% ipython --no-banner

In [1]: import numpy as np

In [2]: np.set_printoptions(precision=2, suppress=True, linewidth=100, sign=" ")

In [3]: rd = lambda a: np.round(a, 2) + 0

In [4]: feats = np.load("layer19.npy")

In [5]: print(feats)
[[-6  6  0]
 [-3  3  0]
 [-3  3  0]]

In [6]: # row 2 repeats row 1

In [7]: rk = np.linalg.matrix_rank(feats)

In [8]: print(rk)
1

In [9]: null = np.linalg.svd(feats)[2][rk:].T

In [10]: print(np.allclose(feats @ null, 0))
True

In [11]: print([int(np.linalg.matrix_rank(feats[:i])) for i in range(1, len(feats) + 1)])
[1, 1, 1]

In [12]: print(rd(feats @ null))
[[ 0.  0.]
 [ 0.  0.]
 [ 0.  0.]]

In [13]: rng = np.random.default_rng(27364)

In [14]: idx = rng.permutation(3)

In [15]: print(idx)
[ 1  0  2]

In [16]: Y = feats[idx][:, idx]

In [17]: print(Y)
[[ 3 -3  0]
 [ 6 -6  0]
 [ 3 -3  0]]

In [18]: print(np.diag(Y))
[ 3 -6  0]

In [19]: print(np.trace(Y))
-3

In [20]: print(rd(np.linalg.det(Y)), rd(np.linalg.det(feats[idx])))
0.0 0.0

In [21]: print(rd(np.sort(np.abs(np.linalg.eigvals(Y)))))
[ 0.  0.  3.]

In [22]: rk = np.linalg.matrix_rank(Y)

In [23]: print(rk)
1

In [24]: null = np.linalg.svd(Y)[2][rk:].T

In [25]: print(rd(null @ null.T))
[[ 0.5  0.5  0. ]
 [ 0.5  0.5  0. ]
 [ 0.   0.   1. ]]

In [26]: print(Y @ null)
[[ 0.  0.]
 [ 0.  0.]
 [ 0.  0.]]

In [27]: print(np.linalg.matrix_rank(Y.T @ Y), np.linalg.matrix_rank(Y @ Y.T))
1 1

In [28]: print([int(np.linalg.matrix_rank(Y[:, :j + 1])) for j in range(3)])
[1, 1, 1]

In [29]: print(null.shape)
(3, 2)

In [30]: W0 = np.load("m.npy")

In [31]: print(W0)
[[-1.5  -1.45 -0.2 ]
 [ 0.13 -0.25  0.14]
 [ 1.07  0.92  0.18]
 [-1.32 -2.06  0.08]
 [ 0.5   0.81 -0.04]
 [ 0.6   1.56 -0.24]
 [ 0.26  0.48 -0.04]]

In [32]: print([round(float(x), 2) for x in np.linalg.svd(W0, compute_uv=False)[:3]])
[3.99, 0.82, 0.0]

In [33]: print(rd(np.linalg.norm(W0, 2) / np.linalg.norm(W0)))
0.98

In [34]: M = np.loadtxt("sample8.csv", delimiter=",")

In [35]: print(M)
[[-0.4 -1.6 -0.1  1.1  0.1]
 [ 1.1  0.7 -0.6  0.1  1.5]
 [-0.1 -1.7 -1.2 -0.4  2.7]
 [ 0.4  0.2 -0.4 -0.5 -0.1]
 [-0.7  1.9 -0.3 -0.2 -0.3]
 [-0.3  0.4 -1.2  0.3  0.8]
 [-2.4  0.   0.3  0.4 -1.1]
 [ 0.8 -0.7  0.6 -1.3  0.1]
 [ 1.5  0.2 -0.3  1.   0.1]
 [ 1.1  0.8 -1.4  0.9  1.7]
 [-0.6  1.   0.5  1.   0. ]
 [ 0.3 -2.4  0.6  0.7  0. ]
 [ 0.  -2.4  3.   2.4 -4.5]
 [ 0.2 -1.9 -2.5 -0.5 -1.7]
 [-0.2  1.7 -0.4  1.1  0.5]
 [-0.6 -1.7 -0.6 -1.   0.8]
 [ 0.   0.2  0.8 -1.3 -0.7]
 [ 0.8 -1.3 -0.2  0.3 -0.7]
 [-1.6  2.1  0.6 -0.1  0.4]
 [ 0.3  0.8 -1.8  0.1 -2.1]
 [ 0.9  1.5  0.2  1.  -1.9]
 [-1.5 -2.  -0.7  0.2  1.5]
 [ 0.1 -0.6  1.2 -1.   0.6]
 [ 1.5 -1.3 -0.3 -0.4 -0.3]]

In [36]: t3 = np.stack([M, -2 * M, M[::-1]])

In [37]: print(t3.shape)
(3, 24, 5)

In [38]: print(rd(np.einsum("bij,cij->bc", t3, t3)))
[[ 167.54 -335.08   41.38]
 [-335.08  670.16  -82.76]
 [  41.38  -82.76  167.54]]

In [39]: print(np.linalg.matrix_rank(t3))
[ 5  5  5]

In [40]: print(np.linalg.matrix_rank(t3.reshape(3, -1)))
2
